$ python3 -q
>>> import numpy as np
>>> import numpy.linalg as la
>>> np.set_printoptions(suppress=True, linewidth=160)
>>> def tidy(a):
...     return np.round(a, 3) + 0
... 
>>> r0 = np.array([2, 0, 1, 1, 3])
>>> rng = np.random.default_rng(87662)
>>> feats = np.outer(rng.normal(size=29), r0) + 0.02 * rng.normal(size=(29, 5))
>>> print(tidy(feats))
[[-1.066  0.001 -0.553 -0.539 -1.549]
 [ 2.161  0.005  1.048  1.029  3.259]
 [ 1.495  0.001  0.74   0.79   2.279]
 [ 0.292  0.003  0.123  0.121  0.447]
 [ 2.206  0.027  1.159  1.099  3.312]
 [-3.554  0.028 -1.806 -1.767 -5.369]
 [-2.477  0.003 -1.244 -1.246 -3.718]
 [-0.055  0.009 -0.064 -0.06  -0.135]
 [ 1.996 -0.023  1.002  0.961  2.997]
 [-1.159 -0.032 -0.589 -0.582 -1.734]
 [-2.305 -0.013 -1.155 -1.166 -3.439]
 [-1.392 -0.001 -0.704 -0.684 -2.077]
 [-0.247 -0.034 -0.101 -0.114 -0.328]
 [-2.494  0.011 -1.257 -1.214 -3.716]
 [-1.551 -0.035 -0.786 -0.763 -2.362]
 [ 2.699 -0.007  1.356  1.326  4.032]
 [-0.696  0.005 -0.317 -0.307 -1.036]
 [-0.525 -0.003 -0.254 -0.293 -0.833]
 [-3.026  0.028 -1.519 -1.502 -4.565]
 [ 1.308 -0.043  0.66   0.658  1.986]
 [-2.475 -0.03  -1.188 -1.227 -3.694]
 [-2.026  0.016 -1.031 -0.999 -3.01 ]
 [-1.04  -0.012 -0.535 -0.486 -1.546]
 [-2.994 -0.014 -1.504 -1.49  -4.512]
 [ 3.307 -0.005  1.631  1.656  4.99 ]
 [ 3.157 -0.005  1.587  1.601  4.739]
 [ 1.026  0.     0.535  0.53   1.569]
 [ 2.757  0.     1.335  1.338  4.043]
 [-0.237 -0.04  -0.098 -0.142 -0.293]]
>>> Xc = (feats - feats.mean(axis=0)) / feats.std(axis=0)
>>> print(tidy(Xc.std(axis=0)))
[1. 1. 1. 1. 1.]
>>> b = la.lstsq(np.delete(Xc, 4, axis=1), Xc[:, 4])[0]
>>> print(tidy(1 - np.var(Xc[:, 4] - np.delete(Xc, 4, axis=1) @ b)))
1.0
>>> print(np.abs(b).argmax())
0
>>> print(tidy(b))
[ 0.755 -0.003  0.098  0.147]
>>> X = np.loadtxt("out7.csv", delimiter=",")
>>> print(X)
[[ 14.945  -4.448  -1.236  -4.51 ]
 [  7.76    5.799 -18.586 -32.428]
 [ -4.916  -4.01    2.72   20.252]
 [ -1.11   -1.441   5.677   8.805]
 [ -4.407   3.912   2.332 -10.43 ]
 [  0.164  -0.204   0.989  -2.165]
 [  4.063  -8.461   3.98   12.154]
 [ -4.4    -1.303  -5.081   6.22 ]
 [ -6.818  -4.718  -1.217  16.331]
 [-13.537  11.273   5.931 -19.51 ]
 [ -7.307  -1.012   3.203  -6.46 ]
 [  1.968  -0.014   4.645  -3.536]
 [  4.187   5.324   1.705 -38.309]
 [ -3.045  -0.839  -5.766   3.849]
 [  2.811  -2.019   0.884   2.465]]
>>> vec = np.array([0, 1, 0, 2])
>>> y = X @ vec
>>> print(tidy(la.pinv(X) @ X))
[[1. 0. 0. 0.]
 [0. 1. 0. 0.]
 [0. 0. 1. 0.]
 [0. 0. 0. 1.]]
>>> print(tidy(la.solve(X.T @ X, X.T @ y)))
[0. 1. 0. 2.]
>>> print(tidy(la.lstsq(X, y)[0]))
[0. 1. 0. 2.]
>>> y = y + 0.02 * rng.normal(size=15)
>>> print(tidy(y))
[-13.451 -59.066  36.517  16.179 -16.953  -4.533  15.867  11.172  27.941 -27.74  -13.93   -7.067 -71.277   6.86    2.91 ]
>>> b, *_ = la.lstsq(X, y)
>>> print(tidy(X.T @ (y - X @ b)))
[0. 0. 0. 0.]
>>> print(tidy(la.norm(y - X @ b)))
0.052
>>> print(b.round())
[-0.  1.  0.  2.]
>>> D = la.norm(X[:, None] - X[None], axis=-1)
>>> print(la.matrix_rank(D ** 2))
6
>>> print(np.unravel_index(D.round(6).argmax(), D.shape))
(np.int64(2), np.int64(12))
>>> print(D[1].round(6).argsort(kind="stable")[:4])
[ 1 12  4  0]
>>> print((D + 1e9 * np.eye(15)).round(6).argmin(axis=1))
[14 12  8 14 10 11  3 13  2  4  4  5  1  7  5]
>>> print(D.shape)
(15, 15)
>>> print(np.flatnonzero(D[1] < D.mean() / 2))
[1]
>>> vec = np.array([5, 0, 4, 2])
>>> a = np.maximum(X @ vec, 0)
>>> print(np.flatnonzero(a > 1e-9))
[ 0  2  3  5  6 11 14]
>>> print(tidy(np.maximum(X @ (3 * vec), 0)))
[182.283   0.     80.412 104.304   0.      1.338 181.629   0.      0.      0.      0.     64.044   0.      0.     67.563]
>>> print(X * (a > 1e-9)[:, None])
[[14.945 -4.448 -1.236 -4.51 ]
 [ 0.     0.    -0.    -0.   ]
 [-4.916 -4.01   2.72  20.252]
 [-1.11  -1.441  5.677  8.805]
 [-0.     0.     0.    -0.   ]
 [ 0.164 -0.204  0.989 -2.165]
 [ 4.063 -8.461  3.98  12.154]
 [-0.    -0.    -0.     0.   ]
 [-0.    -0.    -0.     0.   ]
 [-0.     0.     0.    -0.   ]
 [-0.    -0.     0.    -0.   ]
 [ 1.968 -0.014  4.645 -3.536]
 [ 0.     0.     0.    -0.   ]
 [-0.    -0.    -0.     0.   ]
 [ 2.811 -2.019  0.884  2.465]]
>>> C2 = np.cov(X, rowvar=False)
>>> print(tidy(C2))
[[ 48.557 -10.098 -15.208 -25.952]
 [-10.098  24.527  -4.147 -65.897]
 [-15.208  -4.147  38.578  31.871]
 [-25.952 -65.897  31.871 278.61 ]]
>>> print(tidy(la.eigvalsh(C2)[::-1]))
[301.006  58.674  27.951   2.642]
>>> print(tidy(np.corrcoef(X.T)))
[[ 1.    -0.293 -0.351 -0.223]
 [-0.293  1.    -0.135 -0.797]
 [-0.351 -0.135  1.     0.307]
 [-0.223 -0.797  0.307  1.   ]]
>>> print(tidy(X.std(axis=0)))
[ 6.732  4.785  6.001 16.126]
>>> print(C2.shape)
(4, 4)
>>> print(np.argsort(-X.std(axis=0).round(6), kind="stable"))
[3 0 2 1]
>>> print(tidy(np.corrcoef(X[:, 3], X[:, 1])[0, 1]))
-0.797
>>> print(tidy(np.polyfit(X[:, 3], X[:, 1], 1)))
[-0.237 -0.889]
>>> A2 = np.array([[-1.6, 1.2, 0.2],
...     [1.2, 0.5, 0.4],
...     [0.0, -1.4, 1.2],
...     [0.4, 1.5, 1.1],
...     [0.6, -1.3, -0.5]])
>>> Z = np.array([[1.6, -1.8, -1.1, -0.6, -1.2, -0.5],
...     [0.4, 0.5, 0.9, 1.2, 1.4, -1.3],
...     [1.0, 0.9, 1.2, 1.1, 1.2, 0.6]])
>>> mat = A2 @ Z
>>> print(tidy(mat))
[[-1.88  3.66  3.08  2.62  3.84 -0.64]
 [ 2.52 -1.55 -0.39  0.32 -0.26 -1.01]
 [ 0.64  0.38  0.18 -0.36 -0.52  2.54]
 [ 2.34  1.02  2.23  2.77  2.94 -1.49]
 [-0.06 -2.18 -2.43 -2.47 -3.14  1.09]]
>>> Xc = X - X.mean(axis=0)
>>> left, sigma, Vt = la.svd(Xc, full_matrices=False)
>>> print(tidy((sigma ** 2).sum() ** 2 / (sigma ** 4).sum()))
1.606
>>> print(tidy(Xc.mean(axis=0)))
[0. 0. 0. 0.]
>>> print(tidy(sigma ** 2 / (sigma ** 2).sum()))
[0.771 0.15  0.072 0.007]
>>> print(tidy(sigma))
[64.916 28.661 19.782  6.081]
>>> print(tidy(np.abs(Vt[-1])))
[0.349 0.904 0.035 0.245]
>>> print((np.sign(left[:, 0]) == np.sign(left[0, 0])).astype(int))
[1 1 0 0 1 0 0 0 0 1 1 1 1 0 0]
>>> print(la.matrix_rank(Xc))
4
>>> print(np.abs(Vt[0]).argmax())
3
>>> print(tidy(Vt[0] * np.sign(Vt[0, np.abs(Vt[0]).argmax()])))
[-0.097 -0.227  0.126  0.961]
>>> left, sigma, Vt = la.svd(mat)
>>> evecs = Vt[:(sigma > 1e-8).sum()]
>>> vec = mat[1] + 3 * mat[2] + rng.integers(2) * np.eye(6)[3]
>>> print(tidy(vec))
[ 4.44 -0.41  0.15 -0.76 -1.82  6.61]
>>> print(tidy(np.diag(evecs.T @ evecs)))
[0.87  0.373 0.253 0.258 0.356 0.89 ]
>>> print(tidy(la.norm(mat, 2) / la.norm(mat)))
0.877
>>> left, sigma, Vt = la.svd(mat)
>>> print(np.argmax(sigma[:-1] / (sigma[1:] + 1e-6)) + 1)
3
>>> print(tidy(sigma))
[9.764 4.665 2.592 0.    0.   ]
>>> A2 = left[:, :3] @ np.diag(sigma[:3]) @ Vt[:3]
>>> print(la.matrix_rank(A2))
3
>>> print(tidy(A2))
[[-1.88  3.66  3.08  2.62  3.84 -0.64]
 [ 2.52 -1.55 -0.39  0.32 -0.26 -1.01]
 [ 0.64  0.38  0.18 -0.36 -0.52  2.54]
 [ 2.34  1.02  2.23  2.77  2.94 -1.49]
 [-0.06 -2.18 -2.43 -2.47 -3.14  1.09]]
>>> print(tidy(la.norm(mat, "nuc")))
17.02
>>> Z = np.array([[2, 1, 0, -2], [-3, 0, -3, 3], [-2, -3, 2, 1]])
>>> M = np.repeat(Z, 17 // 3, axis=0)
>>> M = M + 0.05 * rng.normal(size=M.shape)
>>> print(tidy(M))
[[ 1.982  0.963 -0.055 -2.03 ]
 [ 1.934  0.96   0.026 -1.938]
 [ 2.05   0.994  0.046 -1.976]
 [ 1.974  1.016  0.031 -1.994]
 [ 2.041  1.009  0.083 -1.937]
 [-3.023 -0.051 -2.95   3.02 ]
 [-2.945  0.012 -2.96   2.98 ]
 [-3.007  0.06  -3.012  3.048]
 [-2.949 -0.078 -3.001  3.029]
 [-3.061 -0.045 -2.999  2.96 ]
 [-2.006 -3.016  1.956  1.   ]
 [-1.967 -3.075  1.998  1.002]
 [-2.058 -2.958  1.894  1.001]
 [-1.975 -2.974  2.034  0.873]
 [-2.014 -2.923  2.018  0.949]]
>>> proj = M @ la.solve(M.T @ M, M.T)
>>> print(tidy(proj @ M[:, 3]))
[-2.03  -1.938 -1.976 -1.994 -1.937  3.02   2.98   3.048  3.029  2.96   1.     1.002  1.001  0.873  0.949]
>>> print(tidy(np.trace(proj)))
4.0
>>> print(tidy(np.diag(proj)))
[0.271 0.201 0.223 0.254 0.183 0.198 0.191 0.207 0.437 0.33  0.247 0.462 0.21  0.279 0.307]
>>> def softmax(z):
...     e = np.exp(z - z.max(axis=-1, keepdims=True))
...     return e / e.sum(axis=-1, keepdims=True)
... 
>>> print(tidy(softmax(M[7])))
[0.002 0.048 0.002 0.948]
>>> print(tidy(softmax(M).sum(axis=1)))
[1. 1. 1. 1. 1. 1. 1. 1. 1. 1. 1. 1. 1. 1. 1.]
>>> scores = M @ M.T / np.sqrt(4)
>>> print(tidy(softmax(scores)[7] @ M))
[-3.    -0.02  -2.986  3.009]
>>> print(softmax(scores).round(6).argmax(axis=1))
[ 2  2  2  2  2  7  7  7  7  7 11 11 11 11 11]
>>> A2 = M / la.norm(M, axis=1, keepdims=True)
>>> C2 = A2 @ A2.T
>>> print(tidy(C2[3]))
[ 0.999  1.     1.     1.     0.999 -0.783 -0.773 -0.771 -0.778 -0.777 -0.708 -0.7   -0.72  -0.686 -0.701]
>>> print((C2 - 2 * np.eye(15)).round(6).argmax(axis=1))
[ 1  3  4  1  2  9  7  6  5  5 11 10 10 14 13]
>>> print(tidy(la.norm(A2, axis=1)))
[1. 1. 1. 1. 1. 1. 1. 1. 1. 1. 1. 1. 1. 1. 1.]
>>> m1 = np.loadtxt("x.csv", delimiter=",")
>>> print(tidy(m1))
[[ 0.914 -0.12  -0.292 -0.12  -0.12  -0.189]
 [-0.12   0.832 -0.409 -0.168 -0.168 -0.265]
 [-0.292 -0.409  0.007 -0.409 -0.409 -0.643]
 [-0.12  -0.168 -0.409  0.832 -0.168 -0.265]
 [-0.12  -0.168 -0.409 -0.168  0.832 -0.265]
 [-0.189 -0.265 -0.643 -0.265 -0.265  0.584]]
>>> left, sigma, Vt = la.svd(m1, full_matrices=False)
>>> print(tidy(sigma / sigma[0]))
[1. 1. 1. 1. 1. 1.]
>>> print(tidy(np.cumsum(sigma ** 2) / np.sum(sigma ** 2)))
[0.167 0.333 0.5   0.667 0.833 1.   ]
>>> print(tidy(Vt @ Vt.T))
[[1. 0. 0. 0. 0. 0.]
 [0. 1. 0. 0. 0. 0.]
 [0. 0. 1. 0. 0. 0.]
 [0. 0. 0. 1. 0. 0.]
 [0. 0. 0. 0. 1. 0.]
 [0. 0. 0. 0. 0. 1.]]
>>> print(np.allclose(left * sigma @ Vt, m1))
True
>>> print(tidy(sigma))
[1. 1. 1. 1. 1. 1.]
>>> print(left.shape, sigma.shape, Vt.shape)
(6, 6) (6,) (6, 6)
>>> vec = np.array([3, -1, -1, -3, 2, 0])
>>> print(tidy(la.det(m1)))
-1.0
>>> print([p for p in range(1, 25) if np.allclose(la.matrix_power(m1, p), np.eye(6))])
[2, 4, 6, 8, 10, 12, 14, 16, 18, 20, 22, 24]
>>> print(tidy(m1.T @ (m1 @ vec)))
[ 3. -1. -1. -3.  2.  0.]
>>> print(6 - la.matrix_rank(m1 - np.eye(6), tol=1e-8))
5
>>> O, R = la.qr(feats)
>>> print(tidy(O.T @ O))
[[1. 0. 0. 0. 0.]
 [0. 1. 0. 0. 0.]
 [0. 0. 1. 0. 0.]
 [0. 0. 0. 1. 0.]
 [0. 0. 0. 0. 1.]]
>>> print(tidy(np.trace(O @ O.T)))
5.0
>>> K = np.load("w.npy")
>>> print(K)
[[ 0  9  9  0  0  0]
 [ 6  3  6  0  0  0]
 [ 6  0  0  0  0  0]
 [ 0  9  9  0 -6 -6]
 [ 6  3  6 -4 -2 -4]
 [ 6  0  0 -4  0  0]]
>>> A2 = K / la.norm(K, axis=1, keepdims=True)
>>> C2 = A2 @ A2.T
>>> print((np.abs(C2) > 0.9).astype(int))
[[1 0 0 0 0 0]
 [0 1 0 0 0 0]
 [0 0 1 0 0 0]
 [0 0 0 1 0 0]
 [0 0 0 0 1 0]
 [0 0 0 0 0 1]]
>>> print(np.argwhere(np.triu(np.abs(C2) > 0.95, 1)))
[]
>>> print(tidy(C2))
[[1.    0.707 0.    0.832 0.588 0.   ]
 [0.707 1.    0.667 0.588 0.832 0.555]
 [0.    0.667 1.    0.    0.555 0.832]
 [0.832 0.588 0.    1.    0.707 0.   ]
 [0.588 0.832 0.555 0.707 1.    0.667]
 [0.    0.555 0.832 0.    0.667 1.   ]]
>>> print(tidy(la.norm(A2, axis=1)))
[1. 1. 1. 1. 1. 1.]
>>> A2 = mat / la.norm(mat, axis=1, keepdims=True)
>>> C2 = A2 @ A2.T
>>> print(np.argwhere(np.triu(np.abs(C2) > 0.95, 1)))
[]
>>> print(tidy(C2[2]))
[-0.201 -0.184  1.    -0.269  0.277]
>>> print((C2 - 2 * np.eye(5)).round(6).argmax(axis=1))
[3 3 4 0 2]
